% ipython --no-banner

In [1]: import numpy as np

In [2]: from numpy import linalg as LA

In [3]: np.set_printoptions(precision=2, suppress=True, linewidth=140)

In [4]: mat = np.load("mat.npy")

In [5]: mat
Out[5]: 
array([[ 0,  0,  0],
       [ 0,  0,  0],
       [ 1,  2,  4],
       [ 0,  0,  0],
       [ 0, -5,  0],
       [ 1,  2,  4],
       [ 0,  0,  0],
       [ 1,  2,  4],
       [ 0,  0,  0],
       [ 0,  0,  0],
       [ 0,  0,  0],
       [ 0,  0,  0],
       [ 0,  0,  0],
       [ 0, -2,  0],
       [ 0,  0,  0],
       [ 0,  0,  0]])

In [6]: # rows and columns are dependent

In [7]: left, sv, vt = LA.svd(mat, full_matrices=False)

In [8]: np.round(left.T @ left, 2) + 0
Out[8]: 
array([[1., 0., 0.],
       [0., 1., 0.],
       [0., 0., 1.]])

In [9]: np.allclose(left * sv @ vt, mat)
Out[9]: True

In [10]: np.round(left.T @ mat @ vt.T, 2) + 0
Out[10]: 
array([[8.44, 0.  , 0.  ],
       [0.  , 4.56, 0.  ],
       [0.  , 0.  , 0.  ]])

In [11]: np.abs(left[:, 0]).round(6).argmax()
Out[11]: np.int64(2)

In [12]: dist = LA.norm(mat[:, None] - mat[None], axis=-1)

In [13]: dist.shape
Out[13]: (16, 16)

In [14]: LA.matrix_rank(dist ** 2)
Out[14]: np.int64(4)

In [15]: dist[10]
Out[15]: array([0.  , 0.  , 4.58, 0.  , 5.  , 4.58, 0.  , 4.58, 0.  , 0.  , 0.  , 0.  , 0.  , 2.  , 0.  , 0.  ])

In [16]: np.unravel_index(dist.round(6).argmax(), dist.shape)
Out[16]: (np.int64(2), np.int64(4))

In [17]: (dist + 1e9 * np.eye(16)).round(6).argmin(axis=1)
Out[17]: array([ 1,  0,  5,  0, 13,  2,  0,  2,  0,  0,  0,  0,  0,  0,  0,  0])

In [18]: th = np.radians(135)

In [19]: R = np.eye(3)

In [20]: R[2, 2] = R[1, 1] = np.cos(th)

In [21]: R[2, 1], R[1, 2] = -np.sin(th), np.sin(th)

In [22]: R
Out[22]: 
array([[ 1.  ,  0.  ,  0.  ],
       [ 0.  , -0.71,  0.71],
       [ 0.  , -0.71, -0.71]])

In [23]: other = mat @ R.T

In [24]: np.abs(other - mat).max(axis=0)
Out[24]: array([0.  , 8.54, 8.24])

In [25]: np.round(LA.det(R), 2), np.round(np.trace(R), 2)
Out[25]: (np.float64(1.0), np.float64(-0.41))

In [26]: cen = mat - mat.mean(axis=0)

In [27]: left, sv, vt = LA.svd(cen, full_matrices=False)

In [28]: vt[0] * np.sign(vt[0, np.abs(vt[0]).argmax()])
Out[28]: array([0.17, 0.7 , 0.69])

In [29]: sv.round(2) + 0
Out[29]: array([8.17, 3.96, 0.  ])

In [30]: np.round((sv ** 2).sum() ** 2 / (sv ** 4).sum(), 2)
Out[30]: np.float64(1.45)

In [31]: np.abs(left[:, 0]).argmax()
Out[31]: np.int64(4)

In [32]: W = np.array([[1, 2, 0, 0, 2], [0, 2, 2, 0, 2], [1, 2, 1, 2, 1]])

In [33]: coef = np.array([9, -7, -8, -7, 6])

In [34]: H = np.maximum(mat @ W + coef, 0)

In [35]: H
Out[35]: 
array([[ 9,  0,  0,  0,  6],
       [ 9,  0,  0,  0,  6],
       [14,  7,  0,  1, 16],
       [ 9,  0,  0,  0,  6],
       [ 9,  0,  0,  0,  0],
       [14,  7,  0,  1, 16],
       [ 9,  0,  0,  0,  6],
       [14,  7,  0,  1, 16],
       [ 9,  0,  0,  0,  6],
       [ 9,  0,  0,  0,  6],
       [ 9,  0,  0,  0,  6],
       [ 9,  0,  0,  0,  6],
       [ 9,  0,  0,  0,  6],
       [ 9,  0,  0,  0,  2],
       [ 9,  0,  0,  0,  6],
       [ 9,  0,  0,  0,  6]])

In [36]: LA.matrix_rank(H)
Out[36]: np.int64(3)

In [37]: C = np.array([[4, 6, 0], [8, 0, 2], [4, 4, 5], [0, 9, 1], [5, 0, 1]])

In [38]: W @ C
Out[38]: 
array([[30,  6,  6],
       [34,  8, 16],
       [29, 28, 12]])

In [39]: (H @ C).round(6).argmax(axis=1)
Out[39]: array([0, 0, 0, 0, 1, 0, 0, 0, 0, 0, 0, 0, 0, 1, 0, 0])

In [40]: M = np.loadtxt("a.csv", delimiter=",")

In [41]: M
Out[41]: 
array([[ 3.56, -6.32, -1.51,  1.3 ],
       [ 8.13, -2.85, -3.36, -8.76],
       [ 5.98, -4.03, -0.11, -9.38],
       [ 1.31, -4.84,  2.33,  0.47],
       [-3.8 ,  2.15,  0.34,  8.07],
       [ 2.32, -2.24,  2.22, 10.73],
       [-0.47, -0.86,  0.61,  4.19],
       [ 8.04,  3.34,  0.19, -3.13],
       [ 0.21,  1.89, -1.33, -7.26],
       [-1.59,  4.47,  7.47,  5.4 ],
       [-3.13, -6.16, -1.35, -7.81],
       [-1.27,  3.44, -0.09,  3.97],
       [ 1.04,  0.91,  2.24, -2.75],
       [-2.84,  6.35,  2.26, -0.65],
       [-1.55,  0.97,  1.47,  3.39],
       [ 3.94,  0.89,  2.95,  0.53]])

In [42]: labels = M[:, 2] > np.median(M[:, 2])

In [43]: f = M[labels].mean(axis=0) - M[~labels].mean(axis=0)

In [44]: f
Out[44]: array([-1.95,  1.77,  3.6 ,  5.54])

In [45]: ((M - M.mean(axis=0)) @ f > 0).astype(int)
Out[45]: array([0, 0, 0, 0, 1, 1, 1, 0, 0, 1, 0, 1, 0, 1, 1, 1])

In [46]: np.argsort(-np.abs(f).round(6), kind="stable")
Out[46]: array([3, 2, 0, 1])

In [47]: cen = (M - M.mean(axis=0)) / M.std(axis=0)

In [48]: cen.std(axis=0)
Out[48]: array([1., 1., 1., 1.])

In [49]: np.argwhere(np.abs(cen) > 2)
Out[49]: array([[9, 2]])

In [50]: coef = LA.lstsq(np.delete(cen, 1, axis=1), cen[:, 1])[0]

In [51]: np.abs(coef).argmax()
Out[51]: np.int64(1)

In [52]: coef.round(2) + 0
Out[52]: array([-0.17,  0.41,  0.  ])

In [53]: np.round(1 - np.var(cen[:, 1] - np.delete(cen, 1, axis=1) @ coef), 2)
Out[53]: np.float64(0.24)

In [54]: C = M[[0, 8]].astype(float)

In [55]: for _ in range(4):
    ...:     labels = LA.norm(M[:, None] - C, axis=-1).argmin(axis=1)
    ...:     C = np.array([M[labels == j].mean(axis=0) for j in range(2)])
    ...: 

In [56]: labels
Out[56]: array([0, 1, 1, 0, 0, 0, 0, 1, 1, 0, 1, 0, 1, 0, 0, 0])

In [57]: np.bincount(labels)
Out[57]: array([10,  6])

In [58]: np.abs(C[1] - C[0]).argmax()
Out[58]: np.int64(3)

In [59]: C
Out[59]: 
array([[-0.04,  0.4 ,  1.81,  3.74],
       [ 3.38, -1.15, -0.62, -6.52]])

In [60]: J = np.load("w.npy")

In [61]: J
Out[61]: 
array([[-0.4,  0.7,  1.6],
       [-1.1, -1. ,  0. ],
       [ 0.3,  0.4, -0.1],
       [ 0.4,  0.6, -0.7],
       [-1.3, -3.1,  0.2]])

In [62]: other = np.c_[J[:, :2] @ np.array([[2, 2], [1, 0]]), np.array([5, 5, 1, 2, 4])]

In [63]: other
Out[63]: 
array([[-0.1, -0.8,  5. ],
       [-3.2, -2.2,  5. ],
       [ 1. ,  0.6,  1. ],
       [ 1.4,  0.8,  2. ],
       [-5.7, -2.6,  4. ]])

In [64]: LA.matrix_rank(np.c_[J, other])
Out[64]: np.int64(4)

In [65]: LA.matrix_rank(other)
Out[65]: np.int64(3)

In [66]: LA.norm(LA.qr(J)[0].T @ other, axis=0) ** 2 / ((other ** 2).sum(axis=0) + 1e-12)
Out[66]: array([1.  , 1.  , 0.72])

In [67]: np.round(LA.norm(other - J @ LA.lstsq(J, other)[0], axis=0), 2) + 0
Out[67]: array([0.  , 0.  , 4.46])

In [68]: q, R = LA.qr(other)

In [69]: np.abs(np.diag(R))
Out[69]: array([6.76, 1.  , 4.47])

In [70]: q @ R
Out[70]: 
array([[-0.1, -0.8,  5. ],
       [-3.2, -2.2,  5. ],
       [ 1. ,  0.6,  1. ],
       [ 1.4,  0.8,  2. ],
       [-5.7, -2.6,  4. ]])

In [71]: np.round(q.T @ q, 2) + 0
Out[71]: 
array([[1., 0., 0.],
       [0., 1., 0.],
       [0., 0., 1.]])

In [72]: X = np.load("layer10.npy")

In [73]: X
Out[73]: 
array([[ 0, -1,  0,  2, -1],
       [ 1,  0, -1, -2,  0],
       [ 0,  1,  0, -3, -1],
       [-2,  2,  3,  0,  1],
       [ 1,  0,  1, -1,  0]])

In [74]: # rows and columns are dependent

In [75]: np.allclose(X[:-1].T @ LA.lstsq(X[:-1].T, X[-1])[0], X[-1])
Out[75]: True

In [76]: round(np.trace(LA.pinv(X) @ X), 2)
Out[76]: np.float64(4.0)

In [77]: LA.lstsq(X[:-1].T, X[-1])[2]
Out[77]: np.int32(4)

In [78]: X.inv()
Traceback (most recent call last):
  Cell In[78], line 1
    X.inv()
AttributeError: 'numpy.ndarray' object has no attribute 'inv'


In [79]: np.allclose(X, X.T)
Out[79]: False

In [80]: LA.matrix_power(X, 2)
Out[80]: 
array([[ -6,   4,   6,   3,   2],
       [  4,  -6,  -6,   5,  -2],
       [  6,  -6, -11,  -1,  -3],
       [  3,   5,  -1, -18,  -1],
       [  2,  -2,  -3,  -1,  -3]])

In [81]: K = np.load("m.npy")

In [82]: K
Out[82]: 
array([[ 1., -3.,  0.,  0.,  0.],
       [-3.,  1., -3.,  0.,  0.],
       [ 0., -3.,  1., -3.,  0.],
       [ 0.,  0., -3.,  0., -3.],
       [ 0.,  0.,  0., -3.,  0.]])

In [83]: np.kron(np.eye(2, dtype=int), K)
Out[83]: 
array([[ 1., -3.,  0.,  0.,  0.,  0., -0.,  0.,  0.,  0.],
       [-3.,  1., -3.,  0.,  0., -0.,  0., -0.,  0.,  0.],
       [ 0., -3.,  1., -3.,  0.,  0., -0.,  0., -0.,  0.],
       [ 0.,  0., -3.,  0., -3.,  0.,  0., -0.,  0., -0.],
       [ 0.,  0.,  0., -3.,  0.,  0.,  0.,  0., -0.,  0.],
       [ 0., -0.,  0.,  0.,  0.,  1., -3.,  0.,  0.,  0.],
       [-0.,  0., -0.,  0.,  0., -3.,  1., -3.,  0.,  0.],
       [ 0., -0.,  0., -0.,  0.,  0., -3.,  1., -3.,  0.],
       [ 0.,  0., -0.,  0., -0.,  0.,  0., -3.,  0., -3.],
       [ 0.,  0.,  0., -0.,  0.,  0.,  0.,  0., -3.,  0.]])

In [84]: LA.eigvals(K)
Out[84]: array([-4.62, -2.45,  5.93,  0.66,  3.47])

In [85]: round(float(LA.det(2 * K)), 2), np.round(LA.det(K), 2)
Out[85]: (4896.0, np.float64(153.0))

In [86]: np.round(LA.eigvals(K).sum().real, 2)
Out[86]: np.float64(3.0)

In [87]: round(LA.det(K[::-1]), 2)
Out[87]: np.float64(153.0)

In [88]: round(LA.det(K.T), 2)
Out[88]: np.float64(153.0)

In [89]: w, evecs = LA.eigh(K)

In [90]: vec = np.array([2, 0, -2, -1, -1])

In [91]: (np.sign(evecs[:, -1].round(6)) == np.sign(evecs[0, -1].round(6))).astype(int)
Out[91]: array([1, 0, 1, 0, 1])

In [92]: vec @ K @ vec / (vec @ vec), round(w[0], 2), round(w[-1], 2)
Out[92]: (np.float64(-1.0), np.float64(-4.62), np.float64(5.93))

In [93]: vec @ K @ vec
Out[93]: np.float64(-10.0)

In [94]: proj = np.triu(np.array([[3, -1, -3, 9, -1],
    ...:     [6, -2, -5, -1, 3],
    ...:     [3, 8, 1, -8, -7],
    ...:     [0, 4, -9, 4, -9],
    ...:     [-9, 7, 8, 8, 2]]), 1) + np.eye(5)

In [95]: other = proj @ K @ LA.inv(proj)

In [96]: np.trace(other), np.trace(K)
Out[96]: (np.float64(3.0), np.float64(3.0))

In [97]: other
Out[97]: 
array([[   4.,    9.,   30.,  225., 2185.],
       [  -3.,   13.,   51.,  454., 4404.],
       [   0.,   -3.,   10.,   95.,  958.],
       [   0.,    0.,   -3.,    3.,    3.],
       [   0.,    0.,    0.,   -3.,  -27.]])

In [98]: C = np.array([[0, 5, 5, 9], [6, 2, 2, 8]])

In [99]: rng = np.random.default_rng(455)

In [100]: m1 = rng.normal(size=(26, 2)) @ C + np.array([0, 7, 5, 7])

In [101]: m1
Out[101]: 
array([[ -7.63,   3.2 ,   1.2 ,  -5.44],
       [ -7.96,   0.43,  -1.57, -10.67],
       [  0.48,   7.03,   5.03,   7.4 ],
       [ -0.11,   7.6 ,   5.6 ,   8.01],
       [ -5.24,   1.12,  -0.88,  -7.42],
       [ -8.43,   4.25,   2.25,  -4.13],
       [  0.44,  -1.13,  -3.13,  -7.3 ],
       [  0.64,  -5.47,  -7.47, -14.98],
       [ -3.11,  10.63,   8.63,  11.26],
       [ -0.52,   1.57,  -0.43,  -3.16],
       [ -1.92,   6.08,   4.08,   3.93],
       [  0.64,   2.96,   0.96,   0.2 ],
       [ -6.02,   2.15,   0.15,  -6.14],
       [  0.6 ,   8.42,   6.42,  10.  ],
       [  7.43,   8.36,   6.36,  14.89],
       [ -1.91,   4.27,   2.27,   0.69],
       [ -7.47,   9.63,   7.63,   6.26],
       [  9.58,  13.31,  11.31,  25.39],
       [ -0.21,   3.18,   1.18,  -0.03],
       [  2.82,  10.89,   8.89,  16.06],
       [  8.24,  13.61,  11.61,  24.94],
       [ -2.96,   5.53,   3.53,   2.18],
       [ 12.35,  12.77,  10.77,  26.45],
       [  8.18,  15.08,  13.08,  27.55],
       [ -4.  ,  11.42,   9.42,  12.02],
       [ -4.83,   4.04,   2.04,  -1.88]])

In [102]: # rank 3

In [103]: LA.lstsq(m1[:-1].T, m1[-1])[2]
Out[103]: np.int32(3)

In [104]: np.abs(np.diag(LA.qr(m1)[1])) > 1e-9
Out[104]: array([ True,  True,  True, False])
